% ipython --no-banner

In [1]: import numpy as np

In [2]: import numpy.linalg as la

In [3]: np.set_printoptions(precision=3, suppress=True, linewidth=140, floatmode="fixed")

In [4]: arr = np.loadtxt("sample9.csv", delimiter=",")

In [5]: arr
Out[5]: 
array([[0.100, 2.600, 1.200],
       [0.122, 2.574, 1.199]])

In [6]: U, sig, VT = la.svd(arr)

In [7]: np.argmax(sig[:-1] / (sig[1:] + 1e-6)) + 1
Out[7]: np.int64(1)

In [8]: Y = U[:, :1] @ np.diag(sig[:1]) @ VT[:1]

In [9]: round(float(la.norm(arr - Y, 2)), 3), round(sig[1], 3)
Out[9]: (0.018, np.float64(0.018))

In [10]: la.matrix_rank(Y)
Out[10]: np.int64(1)

In [11]: [round(float(x), 3) for x in la.svd(arr, compute_uv=False)[:3]]
Out[11]: [4.036, 0.018]

In [12]: la.matrix_rank(arr, rtol=0.1)
Out[12]: np.int64(1)

In [13]: la.cond(arr) > 100
Out[13]: np.True_

In [14]: U, sig, VT = la.svd(arr, full_matrices=False)

In [15]: round(np.sqrt((sig ** 2).sum()), 3), round(float(la.norm(arr)), 3)
Out[15]: (np.float64(4.036), 4.036)

In [16]: (sig > 1e-8).sum()
Out[16]: np.int64(2)

In [17]: np.round(U.T @ arr @ VT.T, 3) + 0
Out[17]: 
array([[4.036, 0.000],
       [0.000, 0.018]])

In [18]: U.shape, sig.shape, VT.shape
Out[18]: ((2, 2), (2,), (2, 3))

In [19]: np.cumsum(sig ** 2) / np.sum(sig ** 2)
Out[19]: array([1.000, 1.000])

In [20]: np.abs(VT[0])
Out[20]: array([0.039, 0.907, 0.420])

In [21]: np.allclose(U * sig @ VT, arr)
Out[21]: True

In [22]: np.round(U.T @ U, 3) + 0
Out[22]: 
array([[1.000, 0.000],
       [0.000, 1.000]])

In [23]: Y = arr / np.sqrt((arr ** 2).mean(axis=1, keepdims=True))

In [24]: la.norm(Y, axis=1)
Out[24]: array([1.732, 1.732])

In [25]: arr - arr.mean(axis=1, keepdims=True)
Out[25]: 
array([[-1.200,  1.300, -0.100],
       [-1.176,  1.276, -0.099]])

In [26]: rng = np.random.default_rng(81549)

In [27]: Y = arr + rng.integers(-2, 3, (2, 1)) @ rng.integers(-2, 3, (1, 3))

In [28]: Y
Out[28]: 
array([[0.100, 6.600, 5.200],
       [0.122, 6.574, 5.199]])

In [29]: Y - arr
Out[29]: 
array([[0.000, 4.000, 4.000],
       [0.000, 4.000, 4.000]])

In [30]: np.round(la.svd(Y - arr, compute_uv=False), 3) + 0
Out[30]: array([8.000, 0.000])

In [31]: W0 = np.loadtxt("dump.csv", delimiter=",")

In [32]: W0
Out[32]: 
array([[-0.429,  0.286, -0.857],
       [ 0.286,  0.943,  0.171],
       [-0.857,  0.171,  0.486]])

In [33]: np.unravel_index(np.abs(arr).argmax(), arr.shape)
Out[33]: (np.int64(0), np.int64(1))

In [34]: la.svd(arr, compute_uv=False)
Out[34]: array([4.036, 0.018])

In [35]: np.round(la.norm(arr), 3)
Out[35]: np.float64(4.036)

In [36]: np.diff(arr, axis=0)
Out[36]: array([[ 0.022, -0.026, -0.001]])

In [37]: np.count_nonzero(arr)
Out[37]: np.int64(6)

In [38]: arr.mean(axis=0)
Out[38]: array([0.111, 2.587, 1.200])

In [39]: vals, vecs = la.eigh(W0)

In [40]: vec = np.array([1, 1, 2])

In [41]: np.round(vec @ W0 @ vec, 3)
Out[41]: np.float64(0.286)

In [42]: round(float(np.abs(W0).sum(axis=1).max()), 3), np.abs(vals).max()
Out[42]: (1.571, np.float64(1.0))

In [43]: vec = np.array([0, 4, 2])

In [44]: [p for p in range(1, 25) if np.allclose(la.matrix_power(W0, p), np.eye(3))]
Out[44]: [2, 4, 6, 8, 10, 12, 14, 16, 18, 20, 22, 24]

In [45]: la.inv(W0)
Out[45]: 
array([[-0.429,  0.286, -0.857],
       [ 0.286,  0.943,  0.171],
       [-0.857,  0.171,  0.486]])

In [46]: 3 - la.matrix_rank(W0 - np.eye(3), tol=1e-8)
Out[46]: np.int64(2)

In [47]: t3 = np.stack([W0, 4 * W0, W0[::-1]])

In [48]: la.det(t3)
Out[48]: array([ -1.000, -64.000,   1.000])

In [49]: la.matrix_rank(t3.reshape(3, -1))
Out[49]: np.int64(2)

In [50]: (t3 @ W0.T).shape
Out[50]: (3, 3, 3)

In [51]: t3.shape
Out[51]: (3, 3, 3)

In [52]: t3.sum(axis=0)
Out[52]: 
array([[-3.000,  1.600, -3.800],
       [ 1.714,  5.657,  1.029],
       [-4.714,  1.143,  1.571]])

In [53]: np.round(la.eigvals(W0).sum().real, 3)
Out[53]: np.float64(1.0)

In [54]: la.eigvals(W0)
Out[54]: array([-1.000,  1.000,  1.000])

In [55]: np.einsum("ii->", W0)
Out[55]: np.float64(1.0)

In [56]: round(la.det(2 * W0), 3), round(la.det(W0), 3)
Out[56]: (np.float64(-8.0), np.float64(-1.0))

In [57]: np.poly(W0)
Out[57]: array([ 1.000, -1.000, -1.000,  1.000])

In [58]: np.kron(np.eye(2, dtype=int), W0)
Out[58]: 
array([[-0.429,  0.286, -0.857, -0.000,  0.000, -0.000],
       [ 0.286,  0.943,  0.171,  0.000,  0.000,  0.000],
       [-0.857,  0.171,  0.486, -0.000,  0.000,  0.000],
       [-0.000,  0.000, -0.000, -0.429,  0.286, -0.857],
       [ 0.000,  0.000,  0.000,  0.286,  0.943,  0.171],
       [-0.000,  0.000,  0.000, -0.857,  0.171,  0.486]])

In [59]: data = np.load("x.npy")

In [60]: data
Out[60]: 
array([[ 1,  1, -1, -1, -1, -1,  1,  1],
       [ 1,  1, -1, -1,  1,  1, -1, -1],
       [ 1, -1,  1, -1, -1,  1, -1,  1]])

In [61]: C2 = data.T @ data

In [62]: np.round(la.eigvalsh(C2)[::-1], 3) + 0
Out[62]: array([8.000, 8.000, 8.000, 0.000, 0.000, 0.000, 0.000, 0.000])

In [63]: (data @ data.T).shape
Out[63]: (3, 3)

In [64]: A = np.array([[1, 3, -3, -1, 3, -2, -2],
    ...:     [-2, -1, -3, 0, 3, 0, 3],
    ...:     [3, -3, 1, 2, -2, 1, 0],
    ...:     [1, 0, 2, -2, -3, -1, 3],
    ...:     [-2, -1, 2, 3, -1, 1, 2],
    ...:     [-3, 2, -1, -1, -2, -3, 0],
    ...:     [0, 3, 3, 0, -3, 0, -1]])

In [65]: A
Out[65]: 
array([[ 1,  3, -3, -1,  3, -2, -2],
       [-2, -1, -3,  0,  3,  0,  3],
       [ 3, -3,  1,  2, -2,  1,  0],
       [ 1,  0,  2, -2, -3, -1,  3],
       [-2, -1,  2,  3, -1,  1,  2],
       [-3,  2, -1, -1, -2, -3,  0],
       [ 0,  3,  3,  0, -3,  0, -1]])

In [66]: vals, vecs = la.eig(W0)

In [67]: np.round(W0 @ vecs[:, 0] - vals[0] * vecs[:, 0], 3) + 0
Out[67]: array([0.000, 0.000, 0.000])

In [68]: np.round(la.eigvalsh(W0).min(), 3)
Out[68]: np.float64(-1.0)

In [69]: Y = A / np.sqrt((A ** 2).mean(axis=1, keepdims=True))

In [70]: Y[1]
Out[70]: array([-0.935, -0.468, -1.403,  0.000,  1.403,  0.000,  1.403])

In [71]: q, R = la.qr(A)

In [72]: np.allclose(R.T @ R, A.T @ A)
Out[72]: True

In [73]: round(float(np.trace(q @ q.T)), 3)
Out[73]: 7.0

In [74]: np.round(q.T @ q, 3) + 0
Out[74]: 
array([[1.000, 0.000, 0.000, 0.000, 0.000, 0.000, 0.000],
       [0.000, 1.000, 0.000, 0.000, 0.000, 0.000, 0.000],
       [0.000, 0.000, 1.000, 0.000, 0.000, 0.000, 0.000],
       [0.000, 0.000, 0.000, 1.000, 0.000, 0.000, 0.000],
       [0.000, 0.000, 0.000, 0.000, 1.000, 0.000, 0.000],
       [0.000, 0.000, 0.000, 0.000, 0.000, 1.000, 0.000],
       [0.000, 0.000, 0.000, 0.000, 0.000, 0.000, 1.000]])

In [75]: Y = la.inv(A)

In [76]: np.allclose(Y, A.T)
Out[76]: False

In [77]: round(float(la.slogdet(A)[0]), 3)
Out[77]: -1.0

In [78]: mat = np.load("w.npy")

In [79]: mat
Out[79]: 
array([[ 1,  1,  1,  1, -1, -1, -1, -1],
       [ 1, -1, -1,  1,  1, -1, -1,  1],
       [ 1, -1,  1, -1,  1, -1,  1, -1],
       [ 1, -1,  1, -1, -1,  1, -1,  1]])

In [80]: Y = mat / la.norm(mat, axis=1, keepdims=True)

In [81]: C2 = Y @ Y.T

In [82]: C2[1].round(3) + 0
Out[82]: array([0.000, 1.000, 0.000, 0.000])

In [83]: (C2 - 2 * np.eye(4)).round(6).argmax(axis=1)
Out[83]: array([1, 0, 0, 0])

In [84]: C2.round(3) + 0
Out[84]: 
array([[1.000, 0.000, 0.000, 0.000],
       [0.000, 1.000, 0.000, 0.000],
       [0.000, 0.000, 1.000, 0.000],
       [0.000, 0.000, 0.000, 1.000]])

In [85]: np.degrees(np.arccos(np.clip(C2[1, 3], -1, 1)))
Out[85]: np.float64(90.0)

In [86]: X = np.load("case2.npy")

In [87]: X
Out[87]: 
array([[-0.415,  1.101, -1.430, -0.378,  1.704,  1.260],
       [-0.300,  1.000, -1.400,  0.200,  1.800,  1.200],
       [-1.100, -0.800,  0.000, -0.800, -0.900,  0.400]])

In [88]: U, sig, VT = la.svd(X, full_matrices=False)

In [89]: np.round(VT @ VT.T, 3) + 0
Out[89]: 
array([[1.000, 0.000, 0.000],
       [0.000, 1.000, 0.000],
       [0.000, 0.000, 1.000]])

In [90]: np.abs(VT[0])
Out[90]: array([0.080, 0.399, 0.494, 0.001, 0.648, 0.413])

In [91]: (sig > 1e-8).sum()
Out[91]: np.int64(3)

In [92]: sig
Out[92]: array([3.999, 1.786, 0.341])

In [93]: round(float(np.sqrt((sig ** 2).sum())), 3), round(float(la.norm(X)), 3)
Out[93]: (4.392, 4.392)

In [94]: np.round(U.T @ X @ VT.T, 3) + 0
Out[94]: 
array([[3.999, 0.000, 0.000],
       [0.000, 1.786, 0.000],
       [0.000, 0.000, 0.341]])

In [95]: Y = X / np.sqrt((X ** 2).mean(axis=1, keepdims=True))

In [96]: la.matrix_rank(Y) == la.matrix_rank(X)
Out[96]: np.True_

In [97]: la.norm(Y, axis=1)
Out[97]: array([2.449, 2.449, 2.449])

In [98]: C2 = X.T @ X

In [99]: la.svd(X, compute_uv=False) ** 2
Out[99]: array([15.989,  3.188,  0.116])

In [100]: np.diag(C2)
Out[100]: array([1.472, 2.852, 4.005, 0.823, 6.954, 3.188])

In [101]: la.matrix_rank(C2)
Out[101]: np.int64(3)

In [102]: np.allclose(C2, C2.T)
Out[102]: True

In [103]: round(float(np.trace(C2)), 3), round((X ** 2).sum(), 3)
Out[103]: (19.293, np.float64(19.293))

In [104]: Y = X + rng.integers(-2, 3, (3, 2)) @ rng.integers(-2, 3, (2, 6))

In [105]: Y
Out[105]: 
array([[-0.415, -2.899,  2.570, -0.378,  1.704,  3.260],
       [ 3.700,  9.000, -7.400,  2.200,  1.800,  1.200],
       [-3.100, -2.800,  1.000, -1.800, -0.900, -0.600]])

In [106]: np.round(la.svd(Y - X, compute_uv=False), 3) + 0
Out[106]: array([12.473,  3.379,  0.000])

In [107]: np.diff(Y, axis=0)
Out[107]: 
array([[  4.115,  11.899,  -9.970,   2.578,   0.096,  -2.060],
       [ -6.800, -11.800,   8.400,  -4.000,  -2.700,  -1.800]])

In [108]: np.count_nonzero(Y)
Out[108]: np.int64(18)

In [109]: np.unravel_index(np.abs(Y).argmax(), Y.shape)
Out[109]: (np.int64(1), np.int64(1))

In [110]: M = np.load("layer12.npy")

In [111]: M
Out[111]: 
array([[-1.000,  0.000,  3.000,  0.000],
       [ 0.000, -2.000,  0.000,  0.000],
       [ 3.000,  0.000,  7.000,  0.000],
       [ 0.000,  0.000,  0.000, -2.000]])

In [112]: # equal to its transpose

In [113]: vals, vecs = la.eigh(M)

In [114]: la.eigvalsh(M + -3 * np.eye(4))
Out[114]: array([-5.000, -5.000, -5.000,  5.000])

In [115]: vecs @ np.diag(vals) @ vecs.T
Out[115]: 
array([[-1.000,  0.000,  3.000,  0.000],
       [ 0.000, -2.000,  0.000,  0.000],
       [ 3.000,  0.000,  7.000,  0.000],
       [ 0.000,  0.000,  0.000, -2.000]])

In [116]: vec = np.array([8, 6, 0, 1])

In [117]: (M * vec).sum(axis=1)
Out[117]: array([ -8.000, -12.000,  24.000,  -2.000])

In [118]: la.norm(M @ vec) <= la.norm(M, 2) * la.norm(vec) + 1e-9
Out[118]: np.True_

In [119]: np.einsum("ij,j->i", M, vec)
Out[119]: array([ -8.000, -12.000,  24.000,  -2.000])

In [120]: M * vec
Out[120]: 
array([[ -8.000,   0.000,   0.000,   0.000],
       [  0.000, -12.000,   0.000,   0.000],
       [ 24.000,   0.000,   0.000,   0.000],
       [  0.000,   0.000,   0.000,  -2.000]])

In [121]: np.sign((M @ vec).round(6))
Out[121]: array([-1.000, -1.000,  1.000, -1.000])

In [122]: (M @ vec).argmax()
Out[122]: np.int64(2)

In [123]: M @ np.eye(4)[1]
Out[123]: array([ 0.000, -2.000,  0.000,  0.000])

In [124]: np.sort(la.eigvals(M).real)
Out[124]: array([-2.000, -2.000, -2.000,  8.000])

In [125]: M @ M
Out[125]: 
array([[10.000,  0.000, 18.000,  0.000],
       [ 0.000,  4.000,  0.000,  0.000],
       [18.000,  0.000, 58.000,  0.000],
       [ 0.000,  0.000,  0.000,  4.000]])

In [126]: vec = np.array([-3, 0, -2, -1])

In [127]: rhs = M @ vec

In [128]: c, lr = np.zeros(4), 1 / la.norm(M, 2) ** 2

In [129]: for i in range(6):
     ...:     c -= lr * M.T @ (M @ c - rhs)
     ...:     if i % 1 == 0: print(i, round(la.norm(M @ c - rhs), 3))
     ...: 
0 4.554
1 4.27
2 4.003
3 3.753
4 3.518
5 3.298

In [130]: round(la.cond(M), 3)
Out[130]: np.float64(4.0)

In [131]: c
Out[131]: array([-1.574,  0.000, -2.475, -0.321])
